>>> import numpy as np
>>> from numpy import linalg as LA
>>> np.set_printoptions(suppress=True, linewidth=140)
>>> J = np.loadtxt("dump.csv", delimiter=",")
>>> J
array([[ 1.,  0.,  0.,  0.,  0.,  0.,  0.,  0.,  0.],
       [ 2.,  1.,  0.,  0.,  0.,  0.,  0.,  0.,  0.],
       [ 2.,  2.,  1.,  0.,  0.,  0.,  0.,  0.,  0.],
       [ 0.,  0., -2.,  1.,  0.,  0.,  0.,  0.,  0.],
       [ 0.,  0.,  2., -3.,  3.,  0.,  0.,  0.,  0.],
       [-1.,  2.,  3.,  3., -3., -2.,  0.,  0.,  0.],
       [ 2.,  1., -1.,  1., -1., -3.,  2.,  0.,  0.],
       [ 3.,  3., -1., -3., -2.,  1., -2.,  3.,  0.],
       [ 0.,  1., -1., -2., -1.,  2.,  0., -3., -2.]])
>>> th = np.radians(90)
>>> Rm = np.eye(9)
>>> Rm[6, 6] = Rm[3, 3] = np.cos(th)
>>> Rm[6, 3], Rm[3, 6] = -np.sin(th), np.sin(th)
>>> Rm.round(2) + 0
array([[ 1.,  0.,  0.,  0.,  0.,  0.,  0.,  0.,  0.],
       [ 0.,  1.,  0.,  0.,  0.,  0.,  0.,  0.,  0.],
       [ 0.,  0.,  1.,  0.,  0.,  0.,  0.,  0.,  0.],
       [ 0.,  0.,  0.,  0.,  0.,  0.,  1.,  0.,  0.],
       [ 0.,  0.,  0.,  0.,  1.,  0.,  0.,  0.,  0.],
       [ 0.,  0.,  0.,  0.,  0.,  1.,  0.,  0.,  0.],
       [ 0.,  0.,  0., -1.,  0.,  0.,  0.,  0.,  0.],
       [ 0.,  0.,  0.,  0.,  0.,  0.,  0.,  1.,  0.],
       [ 0.,  0.,  0.,  0.,  0.,  0.,  0.,  0.,  1.]])
>>> Y = J @ Rm.T
>>> Y.round(2) + 0
array([[ 1.,  0.,  0.,  0.,  0.,  0.,  0.,  0.,  0.],
       [ 2.,  1.,  0.,  0.,  0.,  0.,  0.,  0.,  0.],
       [ 2.,  2.,  1.,  0.,  0.,  0.,  0.,  0.,  0.],
       [ 0.,  0., -2.,  0.,  0.,  0., -1.,  0.,  0.],
       [ 0.,  0.,  2.,  0.,  3.,  0.,  3.,  0.,  0.],
       [-1.,  2.,  3.,  0., -3., -2., -3.,  0.,  0.],
       [ 2.,  1., -1.,  2., -1., -3., -1.,  0.,  0.],
       [ 3.,  3., -1., -2., -2.,  1.,  3.,  3.,  0.],
       [ 0.,  1., -1.,  0., -1.,  2.,  2., -3., -2.]])
>>> round(LA.det(Rm), 2), np.trace(Rm)
(np.float64(1.0), np.float64(7.0))
>>> np.abs(Y - J).max(axis=0)
array([0., 0., 0., 3., 0., 0., 5., 0., 0.])
>>> F = np.loadtxt("m.csv", delimiter=",")
>>> F.round(2)
array([[ 0.43, -0.57, -0.4 , -0.4 , -0.4 ],
       [-0.57,  0.43, -0.4 , -0.4 , -0.4 ],
       [-0.4 , -0.4 ,  0.71, -0.29, -0.29],
       [-0.4 , -0.4 , -0.29,  0.71, -0.29],
       [-0.4 , -0.4 , -0.29, -0.29,  0.71]])
>>> Y = np.array([[0, 1],
...     [0, -1],
...     [0, -3],
...     [-3, -2],
...     [0, 0],
...     [-3, 1],
...     [-1, -2],
...     [-1, 0],
...     [0, 1]])
>>> np.einsum("ik,kj->ji", J, Y)
array([[  0.,   0.,   0.,  -3.,   9.,  -3.,   4.,   5.,   3.],
       [  1.,   1.,  -3.,   4.,   0., -20.,  -5.,  14.,   6.]])
>>> Y.T @ J.T
array([[  0.,   0.,   0.,  -3.,   9.,  -3.,   4.,   5.,   3.],
       [  1.,   1.,  -3.,   4.,   0., -20.,  -5.,  14.,   6.]])
>>> J @ Y
array([[  0.,   1.],
       [  0.,   1.],
       [  0.,  -3.],
       [ -3.,   4.],
       [  9.,   0.],
       [ -3., -20.],
       [  4.,  -5.],
       [  5.,  14.],
       [  3.,   6.]])
>>> LA.matrix_rank(np.vstack([J, Y.T]))
np.int64(9)
>>> Y @ J
Traceback (most recent call last):
  File "<python-input-21>", line 1, in <module>
    Y @ J
    ~~^~~
ValueError: matmul: Input operand 1 has a mismatch in its core dimension 0, with gufunc signature (n?,k),(k,m?)->(n?,m?) (size 9 is different from 2)
>>> np.einsum("ij,ij->i", J, J)
array([ 1.,  5.,  9.,  5., 22., 36., 21., 46., 24.])
>>> x0 = np.array([2, 3, 1, 2, 1])
>>> y = F @ x0
>>> y.round(2)
array([-2.45, -1.45, -2.18, -1.18, -2.18])
>>> np.round(LA.solve(F, -3 * y), 2)
array([-6., -9., -3., -6., -3.])
>>> np.round(LA.solve(F, y), 2)
array([2., 3., 1., 2., 1.])
>>> vals, V = LA.eigvalsh(F)
Traceback (most recent call last):
  File "<python-input-28>", line 1, in <module>
    vals, V = LA.eigvalsh(F)
    ^^^^^^^
ValueError: too many values to unpack (expected 2)
>>> vals, V = LA.eigh(F)
>>> np.round(LA.eigvalsh(F @ F), 2)
array([1., 1., 1., 1., 1.])
>>> round(vals.sum(), 2), np.trace(F)
(np.float64(3.0), np.float64(3.0))
>>> np.round(V.T @ F @ V, 2) + 0
array([[-1.,  0.,  0.,  0.,  0.],
       [ 0.,  1.,  0.,  0.,  0.],
       [ 0.,  0.,  1.,  0.,  0.],
       [ 0.,  0.,  0.,  1.,  0.],
       [ 0.,  0.,  0.,  0.,  1.]])
>>> np.round(V @ np.diag(vals) @ V.T, 2)
array([[ 0.43, -0.57, -0.4 , -0.4 , -0.4 ],
       [-0.57,  0.43, -0.4 , -0.4 , -0.4 ],
       [-0.4 , -0.4 ,  0.71, -0.29, -0.29],
       [-0.4 , -0.4 , -0.29,  0.71, -0.29],
       [-0.4 , -0.4 , -0.29, -0.29,  0.71]])
